% ipython --no-banner

In [1]: import numpy as np

In [2]: import numpy.linalg as la

In [3]: np.set_printoptions(suppress=True, linewidth=200)

In [4]: arr = np.loadtxt("run3.csv", delimiter=",")

In [5]: arr
Out[5]: 
array([[ 0.,  2.,  5.,  3., -4.,  5.,  4., -4.,  2., -5.],
       [ 0.,  0.,  3.,  5., -5., -1.,  5., -4.,  5., -5.],
       [ 0.,  0.,  0.,  3., -3.,  3.,  0.,  1.,  1., -5.],
       [ 0.,  0.,  0.,  0.,  4., -4., -3., -3.,  2., -2.],
       [ 0.,  0.,  0.,  0.,  0.,  5.,  2.,  3.,  1., -1.],
       [ 0.,  0.,  0.,  0.,  0.,  0., -3., -2.,  1., -1.],
       [ 0.,  0.,  0.,  0.,  0.,  0.,  0., -2., -5.,  2.],
       [ 0.,  0.,  0.,  0.,  0.,  0.,  0.,  0., -4., -5.],
       [ 0.,  0.,  0.,  0.,  0.,  0.,  0.,  0.,  0., -5.],
       [ 0.,  0.,  0.,  0.,  0.,  0.,  0.,  0.,  0.,  0.]])

In [6]: # null space of dimension 1

In [7]: r = la.matrix_rank(arr)

In [8]: r
Out[8]: np.int64(9)

In [9]: ns = la.svd(arr)[2][r:].T

In [10]: [int(la.matrix_rank(np.delete(arr, i, axis=0))) for i in range(10)]
Out[10]: [8, 8, 8, 8, 8, 8, 8, 8, 8, 9]

In [11]: print(ns[:, 0] / ns[np.abs(ns[:, 0]).round(6).argmax(), 0])
[1. 0. 0. 0. 0. 0. 0. 0. 0. 0.]

In [12]: arr @ ns
Out[12]: 
array([[0.],
       [0.],
       [0.],
       [0.],
       [0.],
       [0.],
       [0.],
       [0.],
       [0.],
       [0.]])

In [13]: np.allclose(arr @ ns, 0)
Out[13]: True

In [14]: ns.shape
Out[14]: (10, 1)

In [15]: [int(la.matrix_rank(arr[:, :j + 1])) for j in range(10)]
Out[15]: [0, 1, 2, 3, 4, 5, 6, 7, 8, 9]

In [16]: mat = np.load("data.npy")

In [17]: mat
Out[17]: 
array([[ 1.56,  1.41, -1.47, -2.62, -1.89,  0.67, -1.44, -4.79,  3.92],
       [ 1.96,  2.36, -0.66,  0.56, -0.82, -1.26,  0.58,  0.86, -0.56],
       [-1.87, -2.17,  0.83,  0.03,  0.89,  2.15, -0.26,  1.09,  0.3 ],
       [ 3.03,  4.28, -1.35, -0.43, -2.21, -1.25, -0.03, -1.23,  0.84],
       [ 1.75,  0.6 , -1.95, -3.51, -1.67, -1.27, -1.73, -7.81,  4.3 ],
       [-0.5 ,  0.05,  0.61,  1.02,  0.24,  1.72,  0.41,  3.18, -0.67],
       [ 0.57,  1.62,  0.28,  1.49, -0.08, -1.02,  0.88,  2.46, -2.14],
       [-0.74,  3.11,  0.13, -1.64, -2.25, -0.33, -1.66, -5.23,  0.84],
       [-1.49, -2.59,  1.22,  2.11,  2.08,  1.28,  1.23,  5.44, -2.22],
       [-0.72,  0.93, -0.04, -1.6 , -1.18,  0.2 , -1.33, -4.12,  1.4 ],
       [-2.09, -3.04,  0.42, -1.25,  1.04, -0.5 , -0.86, -3.54,  0.6 ],
       [ 1.94,  3.84,  0.06,  2.48, -0.73, -1.45,  1.55,  4.55, -3.11],
       [ 3.6 ,  2.8 , -0.96,  2.16, -0.4 , -0.72,  1.92,  5.68, -1.36]])

In [18]: mat.shape
Out[18]: (13, 9)

In [19]: np.zeros(13, 9)
Traceback (most recent call last):
  Cell In[19], line 1
    np.zeros(13, 9)
TypeError: Cannot interpret '9' as a data type


In [20]: mat[:, 9]
Traceback (most recent call last):
  Cell In[20], line 1
    mat[:, 9]
IndexError: index 9 is out of bounds for axis 1 with size 9


In [21]: la.rank(mat)
Traceback (most recent call last):
  Cell In[21], line 1
    la.rank(mat)
AttributeError: module 'numpy.linalg' has no attribute 'rank'


In [22]: print(np.count_nonzero(mat))
117

In [23]: np.round(mat.mean(axis=0), 2)
Out[23]: array([ 0.54,  1.02, -0.22, -0.09, -0.54, -0.14, -0.06, -0.27,  0.16])

In [24]: mat[13]
Traceback (most recent call last):
  Cell In[24], line 1
    mat[13]
IndexError: index 13 is out of bounds for axis 0 with size 13


In [25]: U, sv, Vh = la.svd(mat)

In [26]: V = Vh[:(sv > 1e-8).sum()]

In [27]: rng = np.random.default_rng(36)

In [28]: x = mat[3] + 3 * mat[9] + rng.integers(2) * np.eye(9)[5]

In [29]: print(x.round(2))
[  0.87   7.07  -1.47  -5.23  -5.75  -0.65  -4.02 -13.59   5.04]

In [30]: np.round(np.diag(V.T @ V), 2)
Out[30]: array([0.59, 0.78, 0.18, 0.14, 0.21, 0.69, 0.1 , 0.78, 0.52])

In [31]: round(float(la.norm(x - V.T @ V @ x)), 2)
Out[31]: 0.0

In [32]: la.matrix_rank(np.vstack([mat, x]))
Out[32]: np.int64(4)

In [33]: np.round(V.T @ V, 2) + 0
Out[33]: 
array([[ 0.59,  0.11, -0.31, -0.02, -0.04, -0.2 ,  0.14,  0.14,  0.23],
       [ 0.11,  0.78,  0.03,  0.06, -0.37,  0.03, -0.05, -0.01, -0.13],
       [-0.31,  0.03,  0.18,  0.06,  0.  ,  0.1 , -0.06,  0.  , -0.19],
       [-0.02,  0.06,  0.06,  0.14,  0.04, -0.07,  0.08,  0.24, -0.22],
       [-0.04, -0.37,  0.  ,  0.04,  0.21, -0.11,  0.07,  0.09, -0.05],
       [-0.2 ,  0.03,  0.1 , -0.07, -0.11,  0.69, -0.13,  0.22,  0.28],
       [ 0.14, -0.05, -0.06,  0.08,  0.07, -0.13,  0.1 ,  0.18, -0.06],
       [ 0.14, -0.01,  0.  ,  0.24,  0.09,  0.22,  0.18,  0.78, -0.1 ],
       [ 0.23, -0.13, -0.19, -0.22, -0.05,  0.28, -0.06, -0.1 ,  0.52]])

In [34]: np.allclose(V.T @ V @ x, x)
Out[34]: True
